$ ipython --no-banner

In [1]: import numpy as np

In [2]: from numpy import linalg as LA

In [3]: np.set_printoptions(precision=2, suppress=True, linewidth=120, legacy="1.25")

In [4]: tidy = lambda a: np.round(a, 2) + 0

In [5]: J = np.load("run9.npy")

In [6]: print(J)
[[0 2 0 4]
 [2 0 1 0]
 [0 1 0 1]
 [4 0 1 4]]

In [7]: np.allclose(J @ J.T, J.T @ J)
Out[7]: True

In [8]: B = J / np.sqrt((J ** 2).mean(axis=1, keepdims=True))

In [9]: LA.matrix_rank(J - J.mean(axis=1, keepdims=True))
Out[9]: 3

In [10]: print(tidy(B[1]))
[1.79 0.   0.89 0.  ]

In [11]: Q, _ = LA.qr(np.array([[-2.2, 1.1, 0.8], [-0.7, 0.6, 1.1], [1.7, -0.7, -0.1]]))

In [12]: vecs, _ = LA.qr(np.array([[0.5, 0.2, 0.0], [-0.4, 1.3, -1.9], [0.9, -1.4, 0.8]]))

In [13]: sig = 10 * 0.7 ** np.arange(3)

In [14]: E = Q[:, :3] * sig @ vecs[:3]

In [15]: print(tidy(E))
[[ 0.74  6.57  5.02]
 [ 0.45  5.54 -4.15]
 [-6.49 -1.99 -3.15]]

In [16]: rng = np.random.default_rng(929)

In [17]: z = rng.permutation(3)

In [18]: B = E[:, z] * rng.choice([-1, 1], 3)

In [19]: print(tidy(B))
[[ 0.74  6.57  5.02]
 [ 0.45  5.54 -4.15]
 [-6.49 -1.99 -3.15]]

In [20]: left, _, VT = LA.svd(E.T @ B)

In [21]: print(z)
[0 1 2]

In [22]: Q, vecs = LA.qr(B[:, :1])[0], LA.qr(B[:, 1:])[0]

In [23]: sig = LA.svd(Q.T @ vecs, compute_uv=False)

In [24]: print(tidy(LA.norm(Q @ Q.T - vecs @ vecs.T, 2)))
1.0

In [25]: (sig > 0.9).sum()
Out[25]: 0

In [26]: tidy(np.degrees(np.arccos(sig.clip(0, 1))))
Out[26]: array([58.09])

In [27]: tidy(sig)
Out[27]: array([0.53])

In [28]: def softmax(z):
    ...:     e = np.exp(z - z.max(axis=-1, keepdims=True))
    ...:     return e / e.sum(axis=-1, keepdims=True)
    ...: 

In [29]: tidy(softmax(E).sum(axis=1))
Out[29]: array([1., 1., 1.])

In [30]: tidy(softmax(E[2] + -3))
Out[30]: array([0.01, 0.76, 0.24])

In [31]: S = E @ E.T / np.sqrt(3)

In [32]: tidy(softmax(S))
Out[32]: 
array([[1., 0., 0.],
       [0., 1., 0.],
       [0., 0., 1.]])

In [33]: u = np.array([0, -2, -3])

In [34]: tidy(np.cross(E[2, :3], E[1, :3]))
Out[34]: array([ 25.73, -28.35, -35.05])

In [35]: tidy(np.convolve(E[2], u))
Out[35]: array([ 0.  , 12.98, 23.45, 12.28,  9.46])

In [36]: feats = np.load("layer11.npy")

In [37]: feats
Out[37]: 
array([[ 1, -1,  1, -1],
       [ 1,  0,  0,  0],
       [ 1,  1,  1,  1]])

In [38]: gram = feats.T @ feats

In [39]: tidy(LA.svd(feats, compute_uv=False) ** 2)
Out[39]: array([4.56, 4.  , 0.44])

In [40]: print(gram)
[[3 0 2 0]
 [0 2 0 2]
 [2 0 2 0]
 [0 2 0 2]]

In [41]: print(LA.matrix_rank(gram))
3

In [42]: (feats @ feats.T).shape
Out[42]: (3, 3)

In [43]: arr = np.loadtxt("x.csv", delimiter=",")

In [44]: arr
Out[44]: 
array([[54., 35., 21.],
       [35., 30., 15.],
       [21., 15., 14.]])

In [45]: B = arr / LA.norm(arr, axis=1, keepdims=True)

In [46]: gram = B @ B.T

In [47]: (gram - 2 * np.eye(3)).round(6).argmax(axis=1)
Out[47]: array([1, 0, 0])

In [48]: (np.abs(gram) > 0.9).astype(int)
Out[48]: 
array([[1, 1, 1],
       [1, 1, 1],
       [1, 1, 1]])

In [49]: tidy(gram)
Out[49]: 
array([[1.  , 0.99, 0.98],
       [0.99, 1.  , 0.98],
       [0.98, 0.98, 1.  ]])

In [50]: evals, vecs = LA.eigh(arr)

In [51]: x = np.array([0, 2, 1])

In [52]: print((np.sign(vecs[:, -1].round(6)) == np.sign(vecs[0, -1].round(6))).astype(int))
[1 1 1]

In [53]: tidy(vecs * np.sqrt(evals) @ vecs.T)
Out[53]: 
array([[6.45, 3.01, 1.81],
       [3.01, 4.39, 1.29],
       [1.81, 1.29, 3.01]])

In [54]: x @ arr @ x / (x @ x), tidy(evals[0]), evals[-1]
Out[54]: (38.8, 5.0, 88.0)

In [55]: tidy(LA.norm(arr, 2) / LA.norm(arr))
Out[55]: 1.0

In [56]: print(tidy(np.abs(LA.svd(arr)[2][-1])))
[0.64 0.66 0.4 ]

In [57]: LA.matrix_rank(arr, rtol=0.1)
Out[57]: 1

In [58]: M = np.load("arr.npy")

In [59]: M
Out[59]: 
array([[-4.23,  0.58, 15.87],
       [-6.08, -0.68, 15.31],
       [-5.03, -0.84, 15.64],
       [-5.92, -1.1 , 15.75],
       [-4.73,  0.65, 14.21],
       [-4.92, -0.85, 14.97],
       [-6.62,  1.08, 14.99],
       [-4.06, -0.44, 14.63],
       [-4.09, -0.07, 15.27],
       [-5.77,  0.31, 15.55],
       [-6.01,  0.67, 14.51],
       [-5.68,  0.79, 14.83],
       [-5.81,  1.3 , 14.84],
       [-5.51,  1.11, 15.47],
       [-5.22, -0.58, 13.06],
       [-4.56, -0.87, 13.71],
       [-5.3 ,  0.14, 15.59],
       [-4.49,  0.98, 14.25],
       [-3.43, -0.86, 15.86],
       [-3.79, -0.18, 15.91],
       [-2.79,  1.02, 13.92],
       [-4.71, -1.24, 13.74],
       [-4.33, -0.97, 15.04],
       [-3.24, -1.01, 16.66],
       [-3.84,  0.91, 14.9 ],
       [-5.88,  0.43, 14.35],
       [-3.33,  1.49, 16.32]])

In [60]: x = np.array([-1, -1, 2])

In [61]: rhs = M @ x

In [62]: tidy(LA.solve(M.T @ M, M.T @ rhs))
Out[62]: array([-1., -1.,  2.])

In [63]: rhs = rhs + 0.1 * rng.normal(size=27)

In [64]: tidy(rhs)
Out[64]: 
array([35.41, 37.48, 37.05, 38.61, 32.39, 35.52, 35.38, 33.71, 34.71, 36.47, 34.41, 34.51, 34.15, 35.35, 32.08, 32.84,
       36.41, 31.98, 35.86, 35.7 , 29.79, 33.43, 35.49, 37.7 , 32.69, 33.94, 34.47])

In [65]: c, *_ = LA.lstsq(M, rhs)

In [66]: c.round()
Out[66]: array([-1., -1.,  2.])

In [67]: tidy(LA.norm(rhs - M @ c))
Out[67]: 0.52

In [68]: gram = np.cov(M, rowvar=False)

In [69]: print(np.median(M, axis=0))
[-4.73  0.14 14.99]

In [70]: tidy(np.polyfit(M[:, 2], M[:, 1], 1))
Out[70]: array([-0.02,  0.36])

In [71]: np.argsort(-M.std(axis=0).round(6), kind="stable")
Out[71]: array([0, 1, 2])

In [72]: tidy(np.corrcoef(M[:, 2], M[:, 1])[0, 1])
Out[72]: -0.02

In [73]: np.argsort(-LA.norm(M, axis=0).round(6), kind="stable")[:3]
Out[73]: array([2, 0, 1])

In [74]: LA.cond(M) > 100
Out[74]: False

In [75]: LA.matrix_rank(M, rtol=0.1)
Out[75]: 1

In [76]: W0 = np.loadtxt("mat.csv", delimiter=",")

In [77]: W0
Out[77]: 
array([[ -5.,  -1., -10.,  -2.],
       [  0.,  -3.,   0.,  -6.],
       [ 10.,   2.,  -5.,  -1.],
       [  0.,   6.,   0.,  -3.]])

In [78]: tidy(LA.norm(W0, "nuc"))
Out[78]: 36.06

In [79]: print(tidy(LA.norm(W0[0], 1)), tidy(LA.norm(W0[0], np.inf)))
18.0 10.0

In [80]: print(tidy(LA.norm(W0, 1)), tidy(LA.norm(W0, np.inf)))
15.0 18.0

In [81]: tidy(LA.norm(W0, 2))
Out[81]: 11.51

In [82]: tidy(LA.norm(W0, axis=1))
Out[82]: array([11.4 ,  6.71, 11.4 ,  6.71])

In [83]: tidy(LA.norm(W0) ** 2 / LA.norm(W0, 2) ** 2)
Out[83]: 2.64

In [84]: B = W0 + rng.integers(-2, 3, (4, 2)) @ rng.integers(-2, 3, (2, 4))

In [85]: print(B)
[[-5. -5. -6. -2.]
 [ 0.  1. -2. -4.]
 [10. -2.  1.  1.]
 [ 0. 10. -4. -3.]]

In [86]: LA.matrix_rank(B - W0, tol=1e-8)
Out[86]: 2

In [87]: np.abs(B - W0).sum(axis=1)
Out[87]: array([ 8.,  8., 12.,  8.])

In [88]: B = LA.inv(W0)

In [89]: np.allclose(B, W0.T)
Out[89]: False

In [90]: tidy(LA.slogdet(W0)[0])
Out[90]: 1.0

In [91]: B = np.array([[-4, 3], [9, 7]])

In [92]: C = np.kron(B, W0)

In [93]: tidy(LA.norm(C, 2)), tidy(LA.norm(B, 2) * LA.norm(W0, 2))
Out[93]: (132.33, 132.33)

In [94]: mat = np.load("dump.npy")

In [95]: print(mat)
[[ 2 -1 -1 -2]
 [ 0 -1  3  0]
 [ 0  0  0 -1]
 [ 0  0  0 -1]]

In [96]: tidy(LA.norm(mat, axis=1))
Out[96]: array([3.16, 3.16, 1.  , 1.  ])

In [97]: mat[1] @ mat[0]
Out[97]: -2

In [98]: tidy(LA.norm(mat, 2))
Out[98]: 3.52

In [99]: tidy(LA.norm(mat, "nuc"))
Out[99]: 7.47

In [100]: tidy(LA.norm(mat) ** 2 / LA.norm(mat, 2) ** 2)
Out[100]: 1.77

In [101]: [round(float(x), 2) for x in LA.svd(mat, compute_uv=False)[:3]]
Out[101]: [3.52, 2.92, 1.03]

In [102]: print(np.argsort(-LA.norm(mat, axis=0).round(6), kind="stable")[:3])
[2 3 0]

In [103]: B = W0[0, 0] * W0[1:] - np.outer(W0[1:, 0], W0[0])

In [104]: B
Out[104]: 
array([[  0.,  15.,   0.,  30.],
       [  0.,   0., 125.,  25.],
       [  0., -30.,   0.,  15.]])

In [105]: W0[:, 0] / W0[0, 0]
Out[105]: array([ 1., -0., -2., -0.])

In [106]: np.flatnonzero(~B.round(6).any(axis=1))
Out[106]: array([], dtype=int64)

In [107]: left, sig, VT = LA.svd(mat)

In [108]: vecs = VT[:(sig > 1e-8).sum()]

In [109]: x = mat[3] + 4 * mat[2] + rng.integers(2) * np.eye(4)[3]

In [110]: x
Out[110]: array([ 0.,  0.,  0., -5.])

In [111]: tidy(vecs.T @ vecs)
Out[111]: 
array([[ 0.71, -0.43, -0.14,  0.  ],
       [-0.43,  0.36, -0.21,  0.  ],
       [-0.14, -0.21,  0.93,  0.  ],
       [ 0.  ,  0.  ,  0.  ,  1.  ]])

In [112]: np.allclose(vecs.T @ vecs @ x, x)
Out[112]: True

In [113]: tidy(LA.norm(x - vecs.T @ vecs @ x))
Out[113]: 0.0

In [114]: X = np.loadtxt("a.csv", delimiter=",")

In [115]: print(X)
[[ -0.92  -1.17  -2.03]
 [  0.45   1.41  -3.08]
 [  1.8    1.54  -2.85]
 [ -0.17  -8.62   1.9 ]
 [  0.68   0.5    1.45]
 [ -0.41  -1.16   0.79]
 [  0.24   1.69  -1.81]
 [ -0.67  -3.43  -6.09]
 [  1.46   4.94   2.81]
 [ -2.24 -11.17  -2.7 ]
 [  1.15  10.78   0.26]
 [  1.51  -2.72   3.21]
 [  1.33   9.08   3.85]
 [ -2.35   6.77  -1.15]
 [ -0.74   2.25  -2.43]
 [  1.67  -2.47  -1.89]
 [ -0.42   3.43  -2.29]
 [  1.23  -1.31  -2.16]]

In [116]: C = X[[4, 2]].astype(float)

In [117]: for _ in range(4):
     ...:     z = LA.norm(X[:, None] - C, axis=-1).argmin(axis=1)
     ...:     C = np.array([X[z == j].mean(axis=0) for j in range(2)])
     ...: 

In [118]: z
Out[118]: array([0, 1, 1, 0, 1, 0, 1, 0, 1, 0, 1, 0, 1, 1, 1, 0, 1, 0])

In [119]: tidy(C[1] - C[0])
Out[119]: array([0.36, 8.25, 0.6 ])

In [120]: np.abs(C[1] - C[0]).argmax()
Out[120]: 1

In [121]: B = np.c_[X[:, :2] @ np.array([[3, 3], [1, 5]]), np.array([-2, 3, 1, -2, -3, 3, -3, 2, 0, 3, 3, -2, -3, -2, 0, -2, -2, -1])]

In [122]: tidy(B)
Out[122]: 
array([[ -3.93,  -8.61,  -2.  ],
       [  2.76,   8.4 ,   3.  ],
       [  6.94,  13.1 ,   1.  ],
       [ -9.13, -43.61,  -2.  ],
       [  2.54,   4.54,  -3.  ],
       [ -2.39,  -7.03,   3.  ],
       [  2.41,   9.17,  -3.  ],
       [ -5.44, -19.16,   2.  ],
       [  9.32,  29.08,   0.  ],
       [-17.89, -62.57,   3.  ],
       [ 14.23,  57.35,   3.  ],
       [  1.81,  -9.07,  -2.  ],
       [ 13.07,  49.39,  -3.  ],
       [ -0.28,  26.8 ,  -2.  ],
       [  0.03,   9.03,   0.  ],
       [  2.54,  -7.34,  -2.  ],
       [  2.17,  15.89,  -2.  ],
       [  2.38,  -2.86,  -1.  ]])

In [123]: tidy(LA.lstsq(X, B[:, 0])[0])
Out[123]: array([3., 1., 0.])

In [124]: tidy(LA.norm(B - X @ LA.lstsq(X, B)[0], axis=0))
Out[124]: array([0.  , 0.  , 9.14])

In [125]: LA.matrix_rank(np.c_[X, B])
Out[125]: 4

In [126]: C = B[[5, 6]].astype(float)

In [127]: for _ in range(7):
     ...:     z = LA.norm(B[:, None] - C, axis=-1).argmin(axis=1)
     ...:     C = np.array([B[z == j].mean(axis=0) for j in range(2)])
     ...: 

In [128]: print(z)
[0 1 1 0 1 0 1 0 1 0 1 0 1 1 1 0 1 0]

In [129]: print(np.bincount(z))
[ 8 10]

In [130]: np.abs(C[1] - C[0]).argmax()
Out[130]: 1
